$ ipython --no-banner

In [1]: import numpy as np

In [2]: from numpy import linalg as LA

In [3]: np.set_printoptions(precision=3, suppress=True, linewidth=160)

In [4]: tidy = lambda a: np.round(a, 3) + 0

In [5]: J = np.loadtxt("w.csv", delimiter=",")

In [6]: J
Out[6]: 
array([[ 0.6  , -0.1  , -1.   ],
       [ 0.1  , -0.5  ,  0.1  ],
       [ 1.   ,  0.4  , -2.1  ],
       [ 0.842,  0.52 , -2.12 ],
       [ 0.3  , -0.8  ,  1.5  ]])

In [7]: left, sig, vt = LA.svd(J, full_matrices=False)

In [8]: print(tidy(sig))
[3.784 1.11  0.341]

In [9]: tidy(sig / sig[0])
Out[9]: array([1.   , 0.293, 0.09 ])

In [10]: print(tidy(left.T @ J @ vt.T))
[[3.784 0.    0.   ]
 [0.    1.11  0.   ]
 [0.    0.    0.341]]

In [11]: tidy(vt @ vt.T)
Out[11]: 
array([[1., 0., 0.],
       [0., 1., 0.],
       [0., 0., 1.]])

In [12]: tidy(np.cumsum(sig ** 2) / np.sum(sig ** 2))
Out[12]: array([0.914, 0.993, 1.   ])

In [13]: (sig > 1e-8).sum()
Out[13]: np.int64(3)

In [14]: P = J @ LA.solve(J.T @ J, J.T)

In [15]: tidy(np.trace(P))
Out[15]: np.float64(3.0)

In [16]: tidy(P @ J[:, 0])
Out[16]: array([0.6  , 0.1  , 1.   , 0.842, 0.3  ])

In [17]: tidy((np.eye(5) - P) @ J)
Out[17]: 
array([[0., 0., 0.],
       [0., 0., 0.],
       [0., 0., 0.],
       [0., 0., 0.],
       [0., 0., 0.]])

In [18]: tidy(LA.eigvalsh(P))
Out[18]: array([0., 0., 1., 1., 1.])

In [19]: rng = np.random.default_rng(91)

In [20]: z = rng.permutation(3)

In [21]: other = J[:, z] * rng.choice([-1, 1], 3)

In [22]: print(other)
[[-0.1   -0.6   -1.   ]
 [-0.5   -0.1    0.1  ]
 [ 0.4   -1.    -2.1  ]
 [ 0.52  -0.842 -2.12 ]
 [-0.8   -0.3    1.5  ]]

In [23]: left, _, vt = LA.svd(J.T @ other)

In [24]: z
Out[24]: array([1, 0, 2])

In [25]: x = np.array([2, 2, 1])

In [26]: h1 = np.maximum(J @ x, 0)

In [27]: print(tidy(J.T @ h1))
[ 1.359  0.194 -2.   ]

In [28]: t3 = np.stack([J, 3 * J, J[::-1]])

In [29]: (t3 @ J.T).shape
Out[29]: (3, 5, 5)

In [30]: LA.matrix_rank(t3.reshape(3, -1))
Out[30]: np.int64(2)

In [31]: t3.shape
Out[31]: (3, 5, 3)

In [32]: tidy(LA.norm(t3, axis=(1, 2)))
Out[32]: array([ 3.958, 11.873,  3.958])

In [33]: print(LA.matrix_rank(t3))
[3 3 3]

In [34]: tidy(t3.sum(axis=0))
Out[34]: 
array([[  2.7  ,  -1.2  ,  -2.5  ],
       [  1.242,  -1.48 ,  -1.72 ],
       [  5.   ,   2.   , -10.5  ],
       [  3.468,   1.58 ,  -8.38 ],
       [  1.8  ,  -3.3  ,   5.   ]])

In [35]: arr = np.array([[-2.0, 1.0, 1.0, 1.0, 1.0],
    ...:     [1.0, -2.0, 1.0, 1.0, 1.0],
    ...:     [1.0, 1.0, -2.0, 1.0, 1.0],
    ...:     [1.0, 1.0, 1.0, -2.0, 1.0],
    ...:     [1.0, 1.0, 1.0, 1.0, -2.0]])

In [36]: x = np.array([1, -4, 1, 0, -5])

In [37]: h1 = np.maximum(arr @ x, 0)

In [38]: h1
Out[38]: array([0., 5., 0., 0., 8.])

In [39]: np.maximum(arr @ x, 0) - np.maximum(-arr @ x, 0)
Out[39]: array([-10.,   5., -10.,  -7.,   8.])

In [40]: ev, V = LA.eigvalsh(arr)
---------------------------------------------------------------------------
ValueError                                Traceback (most recent call last)
Cell In[40], line 1
----> 1 ev, V = LA.eigvalsh(arr)

ValueError: too many values to unpack (expected 2)

In [41]: ev, V = LA.eigh(arr)

In [42]: tidy(LA.eigvalsh(arr @ arr))
Out[42]: array([4., 9., 9., 9., 9.])

In [43]: q, R = LA.qr(arr)

In [44]: tidy(np.trace(q @ q.T))
Out[44]: np.float64(5.0)

In [45]: tidy(q.T @ q)
Out[45]: 
array([[1., 0., 0., 0., 0.],
       [0., 1., 0., 0., 0.],
       [0., 0., 1., 0., 0.],
       [0., 0., 0., 1., 0.],
       [0., 0., 0., 0., 1.]])

In [46]: tidy(q)
Out[46]: 
array([[-0.707,  0.267,  0.309,  0.365,  0.447],
       [ 0.354, -0.668,  0.309,  0.365,  0.447],
       [ 0.354,  0.401, -0.617,  0.365,  0.447],
       [ 0.354,  0.401,  0.463, -0.548,  0.447],
       [ 0.354,  0.401,  0.463,  0.548, -0.447]])

In [47]: ev, V = LA.eigh(arr)

In [48]: x = np.array([-8, 7, -9, 5, 6])

In [49]: np.abs(arr).sum(axis=1).max(), tidy(np.abs(ev).max())
Out[49]: (np.float64(6.0), np.float64(3.0))

In [50]: tidy(V * np.maximum(ev, 0) @ V.T)
Out[50]: 
array([[0.4, 0.4, 0.4, 0.4, 0.4],
       [0.4, 0.4, 0.4, 0.4, 0.4],
       [0.4, 0.4, 0.4, 0.4, 0.4],
       [0.4, 0.4, 0.4, 0.4, 0.4],
       [0.4, 0.4, 0.4, 0.4, 0.4]])

In [51]: print(tidy(V * np.abs(ev) @ V.T))
[[ 2.8 -0.2 -0.2 -0.2 -0.2]
 [-0.2  2.8 -0.2 -0.2 -0.2]
 [-0.2 -0.2  2.8 -0.2 -0.2]
 [-0.2 -0.2 -0.2  2.8 -0.2]
 [-0.2 -0.2 -0.2 -0.2  2.8]]

In [52]: tidy(x @ arr @ x / (x @ x)), tidy(ev[0]), ev[-1]
Out[52]: (np.float64(-2.996), np.float64(-3.0), np.float64(2.0))

In [53]: F = np.loadtxt("run15.csv", delimiter=",")

In [54]: F
Out[54]: 
array([[ 1.49 , -0.539, -1.797, -1.416],
       [ 4.437, -0.085, -6.161, -4.477],
       [ 3.011, -0.14 , -4.604, -3.409],
       [-0.98 ,  1.246, -0.283,  0.441],
       [ 0.453,  1.068, -2.162, -0.879],
       [ 0.357,  0.325, -1.436, -0.217],
       [ 3.31 , -0.669, -4.063, -3.943],
       [ 0.578, -0.652, -0.607, -0.056],
       [ 0.813, -0.1  , -1.412, -1.112],
       [ 1.943,  0.821, -3.493, -2.374],
       [ 1.627, -0.276, -3.274, -1.62 ],
       [-2.652,  0.668,  1.474,  2.001]])

In [55]: other = np.c_[F[:, :3] @ np.array([[3, -4, -5], [0, 0, -3], [5, 0, 2]]), np.array([8, 4, 6, 9, 6, 3, 7, 1, 3, 0, 6, 3])]

In [56]: print(tidy(other))
[[ -4.515  -5.96   -9.427   8.   ]
 [-17.494 -17.748 -34.252   4.   ]
 [-13.987 -12.044 -23.843   6.   ]
 [ -4.355   3.92    0.596   9.   ]
 [ -9.451  -1.812  -9.793   6.   ]
 [ -6.109  -1.428  -5.632   3.   ]
 [-10.385 -13.24  -22.669   7.   ]
 [ -1.301  -2.312  -2.148   1.   ]
 [ -4.621  -3.252  -6.589   3.   ]
 [-11.636  -7.772 -19.164   0.   ]
 [-11.489  -6.508 -13.855   6.   ]
 [ -0.586  10.608  14.204   3.   ]]

In [57]: print(tidy(LA.norm(LA.qr(F)[0].T @ other, axis=0) ** 2 / ((other ** 2).sum(axis=0) + 1e-12)))
[1.    1.    1.    0.709]

In [58]: tidy(LA.lstsq(F, other[:, 0])[0])
Out[58]: array([3., 0., 5., 0.])

In [59]: x = np.array([2, 7, 0, 1])

In [60]: rhs = F @ x

In [61]: tidy(LA.lstsq(F, rhs)[0])
Out[61]: array([2., 7., 0., 1.])

In [62]: print(tidy(LA.solve(F.T @ F, F.T @ rhs)))
[2. 7. 0. 1.]

In [63]: rhs = rhs + 0.1 * rng.normal(size=12)

In [64]: print(tidy(rhs))
[-2.26   3.862  1.611  7.173  7.479  2.71  -2.065 -3.398 -0.112  7.267 -0.157  1.29 ]

In [65]: b, *_ = LA.lstsq(F, rhs)

In [66]: tidy(LA.norm(rhs - F @ b))
Out[66]: np.float64(0.187)

In [67]: b.round()
Out[67]: array([ 2.,  7., -0.,  1.])

In [68]: tidy(b)
Out[68]: array([ 2.077,  6.986, -0.025,  1.099])

In [69]: Xc = F - F.mean(axis=0)

In [70]: V = LA.svd(Xc)[2][:1]

In [71]: other = Xc - Xc @ V.T @ V

In [72]: print(tidy(LA.norm(other) / LA.norm(Xc)))
0.22

In [73]: tidy((Xc @ V.T).std(axis=0))
Out[73]: array([3.254])

In [74]: LA.norm(other, axis=1).round(6).argmax()
Out[74]: np.int64(7)

In [75]: q, R = LA.qr(F)

In [76]: tidy(abs(R[0, 0])), tidy(LA.norm(F[:, 0]))
Out[76]: (np.float64(7.594), np.float64(7.594))

In [77]: q.shape, R.shape
Out[77]: ((12, 4), (4, 4))

In [78]: tidy(np.abs(np.diag(R)))
Out[78]: array([7.594, 2.16 , 2.268, 1.005])

In [79]: print(tidy(q.T @ q))
[[1. 0. 0. 0.]
 [0. 1. 0. 0.]
 [0. 0. 1. 0.]
 [0. 0. 0. 1.]]

In [80]: q, V = LA.qr(F[:, :2])[0], LA.qr(F[:, 2:])[0]

In [81]: sig = LA.svd(q.T @ V, compute_uv=False)

In [82]: (sig > 0.9).sum()
Out[82]: np.int64(1)

In [83]: tidy(sig)
Out[83]: array([0.992, 0.595])

In [84]: tidy(LA.norm(q @ q.T - V @ V.T, 2))
Out[84]: np.float64(0.804)

In [85]: f = np.array([0, 2, 2, 0, 1, 2]) + 0.5

In [86]: feats = np.eye(6) - 2 * np.outer(f, f) / (f @ f)

In [87]: print(tidy(feats))
[[ 0.977 -0.116 -0.116 -0.023 -0.07  -0.116]
 [-0.116  0.419 -0.581 -0.116 -0.349 -0.581]
 [-0.116 -0.581  0.419 -0.116 -0.349 -0.581]
 [-0.023 -0.116 -0.116  0.977 -0.07  -0.116]
 [-0.07  -0.349 -0.349 -0.07   0.791 -0.349]
 [-0.116 -0.581 -0.581 -0.116 -0.349  0.419]]

In [88]: w1 = np.array([[0, 3, 3, -3],
    ...:     [-2, -2, -3, -3],
    ...:     [-2, -3, 0, 0],
    ...:     [0, -1, -1, -1],
    ...:     [0, 1, 0, 2],
    ...:     [2, 3, 1, 1]])

In [89]: b = np.array([0, 1, -9, 2])

In [90]: hid = np.maximum(feats @ w1 + b, 0)

In [91]: tidy(hid)
Out[91]: 
array([[0.233, 4.116, 0.   , 0.   ],
       [0.   , 0.   , 0.   , 0.   ],
       [0.   , 0.   , 0.   , 2.93 ],
       [0.233, 0.116, 0.   , 1.186],
       [0.698, 2.349, 0.   , 4.558],
       [3.163, 4.581, 0.   , 3.93 ]])

In [92]: tidy((hid > 0).mean(axis=0))
Out[92]: array([0.667, 0.667, 0.   , 0.667])

In [93]: C = np.array([[5, -2, 5], [1, 0, -4], [4, 3, 0], [5, -2, 5]])

In [94]: w1 @ C
Out[94]: 
array([[  0,  15, -27],
       [-39,   1, -17],
       [-13,   4,   2],
       [-10,  -1,  -1],
       [ 11,  -4,   6],
       [ 22,  -3,   3]])

In [95]: other = np.array([[-1, 3, 3, -2], [1, -2, 0, 3], [-2, -1, 1, 2], [-1, -1, 1, 0]])

In [96]: mat = other + other.T

In [97]: mat
Out[97]: 
array([[-2,  4,  1, -3],
       [ 4, -4, -1,  2],
       [ 1, -1,  2,  3],
       [-3,  2,  3,  0]])

In [98]: # symmetric, so the eigenvalues are real

In [99]: other = np.array([[-1, -3], [1, 2], [-3, -2], [2, 1]])

In [100]: np.einsum("ik,kj->ji", mat, other)
Out[100]: 
array([[ -3,  -1,  -2,  -4],
       [  9, -16,  -6,   7]])

In [101]: print(LA.matrix_rank(np.vstack([mat, other.T])))
4

In [102]: print(other.T @ mat.T)
[[ -3  -1  -2  -4]
 [  9 -16  -6   7]]

In [103]: mat @ other
Out[103]: 
array([[ -3,   9],
       [ -1, -16],
       [ -2,  -6],
       [ -4,   7]])

In [104]: print(np.vstack([mat, other.T]).shape)
(6, 4)

In [105]: np.einsum("ik,kj->ij", mat, other)
Out[105]: 
array([[ -3,   9],
       [ -1, -16],
       [ -2,  -6],
       [ -4,   7]])

In [106]: [round(float(LA.det(mat[:i, :i])), 2) + 0 for i in range(1, 5)]
Out[106]: [-2.0, -8.0, -18.0, 41.0]

In [107]: print(np.all(LA.eigvalsh(mat) > 0))
False

In [108]: z = rng.permutation(4)

In [109]: z
Out[109]: array([1, 2, 0, 3])

In [110]: other = mat[z][:, z]

In [111]: tidy(np.sort(np.abs(LA.eigvals(other))))
Out[111]: array([0.717, 1.449, 4.349, 9.081])

In [112]: np.allclose(other, mat)
Out[112]: False

In [113]: tidy(LA.det(other)), tidy(LA.det(mat[z]))
Out[113]: (np.float64(41.0), np.float64(41.0))

In [114]: np.diag(other)
Out[114]: array([-4,  2, -2,  0])
